% ipython --no-banner

In [1]: import numpy as np

In [2]: np.set_printoptions(precision=2, suppress=True, linewidth=120, floatmode="fixed")

In [3]: M = np.load("mat.npy")

In [4]: M
Out[4]: 
array([[ 5.56, -5.37, -6.35],
       [ 5.68, -7.03, -4.28],
       [ 7.49, -6.60, -0.61],
       [-9.22, -2.70,  2.78],
       [-7.29, -6.83,  0.40],
       [-6.05, -1.47, -7.83],
       [ 0.63, -9.58,  2.78],
       [-1.44, -5.03,  8.52],
       [ 7.18, -0.90,  6.90],
       [-4.18, -8.96, -1.51],
       [-9.46, -0.94, -3.11]])

In [5]: D = np.linalg.norm(M[:, None] - M[None], axis=-1)

In [6]: (D + 1e9 * np.eye(11)).round(6).argmin(axis=1)
Out[6]: array([ 1,  0,  1,  4,  9, 10,  9,  6,  2,  4,  5])

In [7]: np.linalg.matrix_rank(D ** 2)
Out[7]: np.int64(5)

In [8]: D.shape
Out[8]: (11, 11)

In [9]: np.linalg.norm(M, axis=1)
Out[9]: array([10.00, 10.00, 10.00, 10.00, 10.00, 10.00, 10.00, 10.00, 10.00, 10.00, 10.00])

In [10]: np.flatnonzero(D[2] < D.mean() / 2)
Out[10]: array([1, 2])

In [11]: Xc = M - M.mean(axis=0)

In [12]: evecs = np.linalg.svd(Xc)[2][:2]

In [13]: A2 = Xc - Xc @ evecs.T @ evecs

In [14]: round(float(np.linalg.norm(A2) / np.linalg.norm(Xc)), 2)
Out[14]: 0.33

In [15]: np.linalg.norm(A2, axis=1).round(6).argmax()
Out[15]: np.int64(8)

In [16]: np.diag(evecs.T @ evecs)
Out[16]: array([0.98, 0.02, 1.00])

In [17]: A2.std(axis=0)
Out[17]: array([0.41, 2.84, 0.04])

In [18]: mat = np.array([[3, 0, 1], [2, 3, 2], [2, 1, 3], [0, 2, 0]])

In [19]: mat[1] = mat[3]

In [20]: mat
Out[20]: 
array([[3, 0, 1],
       [0, 2, 0],
       [2, 1, 3],
       [0, 2, 0]])

In [21]: # row 3 repeats row 1

In [22]: W = np.array([[3, -3, 3], [-2, 3, 0], [-2, -1, 2]])

In [23]: beta = np.array([0, 2, 1])

In [24]: H = np.maximum(mat @ W + beta, 0)

In [25]: H
Out[25]: 
array([[ 7,  0, 12],
       [ 0,  8,  1],
       [ 0,  0, 13],
       [ 0,  8,  1]])

In [26]: (H > 0).astype(int)
Out[26]: 
array([[1, 0, 1],
       [0, 1, 1],
       [0, 0, 1],
       [0, 1, 1]])

In [27]: (H > 0).mean(axis=0)
Out[27]: array([0.25, 0.50, 1.00])

In [28]: basis = np.array([[2, -2, -1], [1, 1, 0], [-3, 0, 1]])

In [29]: H @ basis
Out[29]: 
array([[-22, -14,   5],
       [  5,   8,   1],
       [-39,   0,  13],
       [  5,   8,   1]])

In [30]: W @ basis
Out[30]: 
array([[ -6,  -9,   0],
       [ -1,   7,   2],
       [-11,   3,   4]])

In [31]: np.linalg.svd(mat, compute_uv=False)
Out[31]: array([4.65, 2.86, 1.49])

In [32]: mat - mat[0]
Out[32]: 
array([[ 0,  0,  0],
       [-3,  2, -1],
       [-1,  1,  2],
       [-3,  2, -1]])

In [33]: mat.sum(axis=0)
Out[33]: array([5, 5, 4])

In [34]: x = np.array([-3, 2, 3])

In [35]: np.linalg.norm(mat @ x) <= np.linalg.norm(mat, 2) * np.linalg.norm(x) + 1e-9
Out[35]: np.True_

In [36]: (mat * x).sum(axis=1)
Out[36]: array([-6,  4,  5,  4])

In [37]: mat * x
Out[37]: 
array([[-9,  0,  3],
       [ 0,  4,  0],
       [-6,  2,  9],
       [ 0,  4,  0]])

In [38]: mat @ np.eye(3)[1]
Out[38]: array([0.00, 2.00, 1.00, 2.00])

In [39]: np.einsum("ij,j->i", mat, x)
Out[39]: array([-6,  4,  5,  4])

In [40]: x = np.array([2, 0, 1])

In [41]: target = mat @ x

In [42]: target
Out[42]: array([7, 0, 7, 0])

In [43]: rng = np.random.default_rng(8980)

In [44]: target = target + 0.02 * rng.normal(size=4)

In [45]: target
Out[45]: array([ 6.99, -0.01,  7.02, -0.01])

In [46]: beta, *_ = np.linalg.lstsq(mat, target)

In [47]: [round(float(np.linalg.norm(np.linalg.solve(mat.T @ mat + lam * np.eye(3), mat.T @ target))), 2) for lam in (0, 1, 10, 100)]
Out[47]: [2.24, 2.1, 1.46, 0.37]

In [48]: np.round(mat.T @ (target - mat @ beta), 2) + 0
Out[48]: array([0.00, 0.00, 0.00])

In [49]: beta.round()
Out[49]: array([ 2.00, -0.00,  1.00])

In [50]: arr = np.load("test2.npy")

In [51]: arr
Out[51]: 
array([[ 1.00,  0.00,  0.00],
       [ 0.00, -2.00,  3.00],
       [ 0.00, -1.00, -1.00]])

In [52]: # splits into 2 blocks

In [53]: C2 = arr.T @ arr

In [54]: np.linalg.eigvalsh(C2)[::-1]
Out[54]: array([13.09,  1.91,  1.00])

In [55]: X = np.load("w.npy")

In [56]: X
Out[56]: 
array([[-0.26, -2.29,  1.13],
       [ 0.91,  1.62,  0.16],
       [ 4.55,  3.82,  7.06],
       [-6.42, -9.53, -7.03],
       [ 2.01,  0.75,  3.78],
       [-0.50, -3.66,  1.91],
       [ 3.90,  5.66,  3.58],
       [-2.46, -0.55, -6.10],
       [-4.18, -7.07, -3.89],
       [-2.36, -1.76, -4.64],
       [-0.85, -0.45, -2.16],
       [ 5.99,  7.00,  7.47],
       [-0.33,  1.03, -2.36],
       [-3.09, -3.70, -4.51],
       [ 0.56,  2.98, -2.09],
       [-2.92, -9.44,  1.65],
       [ 5.27,  8.18,  4.50],
       [ 2.49,  1.88,  3.83],
       [-0.46, -0.73, -0.92],
       [-1.44,  0.65, -4.76],
       [ 0.97,  3.09, -1.16]])

In [57]: Xc = X - X.mean(axis=0)

In [58]: evecs = np.linalg.svd(Xc)[2][:2]

In [59]: A2 = Xc - Xc @ evecs.T @ evecs

In [60]: round(np.linalg.norm(A2) / np.linalg.norm(Xc), 2)
Out[60]: np.float64(0.0)

In [61]: np.diag(evecs.T @ evecs)
Out[61]: array([0.24, 0.88, 0.88])

In [62]: hat = X @ np.linalg.solve(X.T @ X, X.T)

In [63]: np.round(np.linalg.eigvalsh(hat), 2) + 0
Out[63]: 
array([0.00, 0.00, 0.00, 0.00, 0.00, 0.00, 0.00, 0.00, 0.00, 0.00, 0.00, 0.00, 0.00, 0.00, 0.00, 0.00, 0.00, 0.00,
       1.00, 1.00, 1.00])

In [64]: round(float(np.trace(hat)), 2)
Out[64]: 3.0

In [65]: Xc = (X - X.mean(axis=0)) / X.std(axis=0)

In [66]: np.argwhere(np.abs(Xc) > 2)
Out[66]: 
array([[ 3,  0],
       [ 3,  1],
       [15,  1]])

In [67]: beta = np.linalg.lstsq(np.delete(Xc, 2, axis=1), Xc[:, 2])[0]

In [68]: np.abs(beta).argmax()
Out[68]: np.int64(0)

In [69]: np.round(np.linalg.norm(X, 2) / np.linalg.norm(X), 2)
Out[69]: np.float64(0.91)

In [70]: round(np.log10(np.linalg.cond(X)))
Out[70]: 2

In [71]: [round(float(x), 2) for x in np.linalg.svd(X, compute_uv=False)[:3]]
Out[71]: [29.07, 13.11, 0.8]

In [72]: np.linalg.matrix_rank(X, rtol=0.1)
Out[72]: np.int64(2)

In [73]: z = X[:, 2] > np.median(X[:, 2])

In [74]: r0 = X[z].mean(axis=0) - X[~z].mean(axis=0)

In [75]: ((X - X.mean(axis=0)) @ r0 > 0).astype(int)
Out[75]: array([1, 1, 1, 0, 1, 1, 1, 0, 0, 0, 0, 1, 0, 0, 0, 0, 1, 1, 0, 0, 1])

In [76]: z.astype(int)
Out[76]: array([1, 1, 1, 0, 1, 1, 1, 0, 0, 0, 0, 1, 0, 0, 0, 1, 1, 1, 0, 0, 0])

In [77]: r0
Out[77]: array([3.97, 2.81, 7.11])

In [78]: data = np.loadtxt("dump.csv", delimiter=",")

In [79]: data
Out[79]: 
array([[ 0.33, -0.67, -0.67],
       [-0.67,  0.33, -0.67],
       [-0.67, -0.67,  0.33]])

In [80]: # keeps lengths

In [81]: A2 = np.array([[-6, -1, 3], [-2, -6, -8], [5, 9, -3]])

In [82]: np.linalg.matrix_rank(data @ A2)
Out[82]: np.int64(3)

In [83]: np.einsum("ij,ij->i", data, data)
Out[83]: array([1.00, 1.00, 1.00])

In [84]: np.round(np.einsum("ik,kj->ij", data, A2), 2) + 0
Out[84]: 
array([[-4.00, -2.33,  8.33],
       [ 0.00, -7.33, -2.67],
       [ 7.00,  7.67,  2.33]])
